% ipython --no-banner

In [1]: import numpy as np

In [2]: import numpy.linalg as la

In [3]: np.set_printoptions(suppress=True, linewidth=200)

In [4]: rd = lambda a: np.round(a, 1) + 0

In [5]: M = np.array([[2, 2, -2], [1, 0, -1], [-2, 0, -2]])

In [6]: O, evecs = la.qr(M[:, :1])[0], la.qr(M[:, 1:])[0]

In [7]: sig = la.svd(O.T @ evecs, compute_uv=False)

In [8]: rd(np.degrees(np.arccos(sig.clip(0, 1))))
Out[8]: array([36.6])

In [9]: vals, evecs = la.eig(M)

In [10]: rd(np.sort(la.eigvals(M @ M)))
Out[10]: array([ 0.7,  7. , 12.3])

In [11]: rd(np.prod(vals))
Out[11]: np.float64(8.0)

In [12]: rd(np.poly(M))
Out[12]: array([  1.,   0., -10.,  -8.])

In [13]: rd(np.abs(la.eigvals(M)).max())
Out[13]: np.float64(3.5)

In [14]: rd(la.det(M))
Out[14]: np.float64(8.0)

In [15]: out = la.invert(M)
Traceback (most recent call last):
  Cell In[15], line 1
    out = la.invert(M)
AttributeError: module 'numpy.linalg' has no attribute 'invert'


In [16]: out = la.inv(M)

In [17]: rd(la.slogdet(M)[0])
Out[17]: np.float64(1.0)

In [18]: rd(out)
Out[18]: 
array([[ 0. ,  0.5, -0.2],
       [ 0.5, -1. ,  0. ],
       [ 0. , -0.5, -0.2]])

In [19]: m1 = np.load("mat.npy")

In [20]: m1
Out[20]: 
array([[0, 1, 0, 0],
       [0, 0, 0, 1],
       [1, 0, 0, 0],
       [0, 0, 2, 0]])

In [21]: def softmax(z):
    ...:     e = np.exp(z - z.max(axis=-1, keepdims=True))
    ...:     return e / e.sum(axis=-1, keepdims=True)
    ...: 

In [22]: rd(softmax(m1).sum(axis=1))
Out[22]: array([1., 1., 1., 1.])

In [23]: att = m1 @ m1.T / np.sqrt(4)

In [24]: softmax(att).round(6).argmax(axis=1)
Out[24]: array([0, 1, 2, 3])

In [25]: np.count_nonzero(m1)
Out[25]: np.int64(4)

In [26]: m1.sum(axis=1)
Out[26]: array([1, 1, 1, 2])

In [27]: la.matrix_rank(m1)
Out[27]: np.int64(4)

In [28]: m1.sum(axis=0)
Out[28]: array([1, 1, 2, 1])

In [29]: rd(la.svd(m1, compute_uv=False))
Out[29]: array([2., 1., 1., 1.])

In [30]: m1.shape
Out[30]: (4, 4)

In [31]: np.abs(m1).max()
Out[31]: np.int64(2)

In [32]: m1 - m1[0]
Out[32]: 
array([[ 0,  0,  0,  0],
       [ 0, -1,  0,  1],
       [ 1, -1,  0,  0],
       [ 0, -1,  2,  0]])

In [33]: O, r_ = la.qr(m1)

In [34]: r_
Out[34]: 
array([[-1.,  0.,  0.,  0.],
       [ 0., -1.,  0.,  0.],
       [ 0.,  0., -2.,  0.],
       [ 0.,  0.,  0., -1.]])

In [35]: abs(r_[0, 0]), rd(la.norm(m1[:, 0]))
Out[35]: (np.float64(1.0), np.float64(1.0))

In [36]: O.shape, r_.shape
Out[36]: ((4, 4), (4, 4))

In [37]: W = np.array([[0, -3, -2, 0, 2],
    ...:     [2, -3, 0, 2, 0],
    ...:     [-2, 1, 3, 2, -2],
    ...:     [-3, -2, 2, 0, -1]])

In [38]: coef = np.array([-2, 7, 2, 5, 9])

In [39]: act = np.maximum(m1 @ W + coef, 0)

In [40]: (act > 0).astype(int)
Out[40]: 
array([[0, 1, 1, 1, 1],
       [0, 1, 1, 1, 1],
       [0, 1, 0, 1, 1],
       [0, 1, 1, 1, 1]])

In [41]: la.matrix_rank(act)
Out[41]: np.int64(4)

In [42]: basis = np.array([[3, -8], [6, 5], [5, -9], [5, -7], [-3, -4]])

In [43]: (act @ basis).round(6).argmax(axis=1)
Out[43]: array([0, 0, 0, 0])

In [44]: act @ basis
Out[44]: 
array([[  42,  -83],
       [  51,  -78],
       [  16,  -59],
       [ 124, -110]])

In [45]: W0 = np.load("w.npy")

In [46]: W0
Out[46]: 
array([[ 1,  0,  0,  0],
       [ 0,  1,  0,  0],
       [ 2, -1,  1,  0],
       [ 0,  0,  1,  1]])

In [47]: W = np.array([[1, 0, 3, 4, 0], [0, 4, 5, 2, 1], [4, 3, 1, 2, 0], [0, 4, 1, 5, 0]])

In [48]: coef = np.array([3, 8, -3, -1, -3])

In [49]: act = np.maximum(W0 @ W + coef, 0)

In [50]: (act > 0).astype(int)
Out[50]: 
array([[1, 1, 0, 1, 0],
       [1, 1, 1, 1, 0],
       [1, 1, 0, 1, 0],
       [1, 1, 0, 1, 0]])

In [51]: rd((act > 0).mean(axis=0))
Out[51]: array([1. , 1. , 0.2, 1. , 0. ])

In [52]: basis = np.array([[3, -4, -4], [0, 0, -5], [5, -1, -2], [2, 2, 5], [-3, 2, -5]])

In [53]: act @ basis
Out[53]: 
array([[ 18, -10, -41],
       [ 21, -12, -71],
       [ 41, -22, -36],
       [ 33, -16, -73]])

In [54]: F = np.load("case12.npy")

In [55]: rd(F)
Out[55]: 
array([[-0.3,  0.4,  0.2,  0.8],
       [-0.1, -0.3, -0.9,  0.3],
       [ 0.7,  0.6, -0.3,  0. ],
       [ 0.6, -0.6,  0.3,  0.5]])

In [56]: # keeps lengths

In [57]: rd(F[2] @ F[0])
Out[57]: np.float64(0.0)

In [58]: rd(la.norm(F[2] - F[0]))
Out[58]: np.float64(1.4)

In [59]: rd(la.norm(F, 1)), rd(la.norm(F, np.inf))
Out[59]: (np.float64(1.9), np.float64(1.9))

In [60]: rd(np.einsum("ii->", F))
Out[60]: np.float64(-0.4)

In [61]: rd(la.det(F[::-1]))
Out[61]: np.float64(-1.0)

In [62]: rd(la.eigvals(F))
Out[62]: array([ 1. +0.j, -1. +0.j, -0.2+1.j, -0.2-1.j])

In [63]: out = np.array([[3, -3, -3, 2], [-1, 3, -3, -1], [1, -1, 0, -3]])

In [64]: J = out.T @ out

In [65]: J
Out[65]: 
array([[ 11, -13,  -6,   4],
       [-13,  19,   0,  -6],
       [ -6,   0,  18,  -3],
       [  4,  -6,  -3,  14]])

In [66]: vals, evecs = la.eigh(J)

In [67]: x0 = np.array([1, 3, 2, 0])

In [68]: (np.sign(evecs[:, -1].round(6)) == np.sign(evecs[0, -1].round(6))).astype(int)
Out[68]: array([1, 0, 0, 1])

In [69]: rd(x0 @ J @ x0 / (x0 @ x0)), rd(vals[0]), rd(vals[-1])
Out[69]: (np.float64(10.9), np.float64(0.0), np.float64(32.9))

In [70]: np.abs(J).sum(axis=1).max(), rd(np.abs(vals).max())
Out[70]: (np.int64(38), np.float64(32.9))

In [71]: U, sig, vt = la.svd(J)

In [72]: np.argmax(sig[:-1] / (sig[1:] + 1e-6)) + 1
Out[72]: np.int64(3)

In [73]: out = U[:, :3] @ np.diag(sig[:3]) @ vt[:3]

In [74]: rd(la.norm(J - out) / la.norm(J))
Out[74]: np.float64(0.0)

In [75]: la.matrix_rank(out)
Out[75]: np.int64(3)
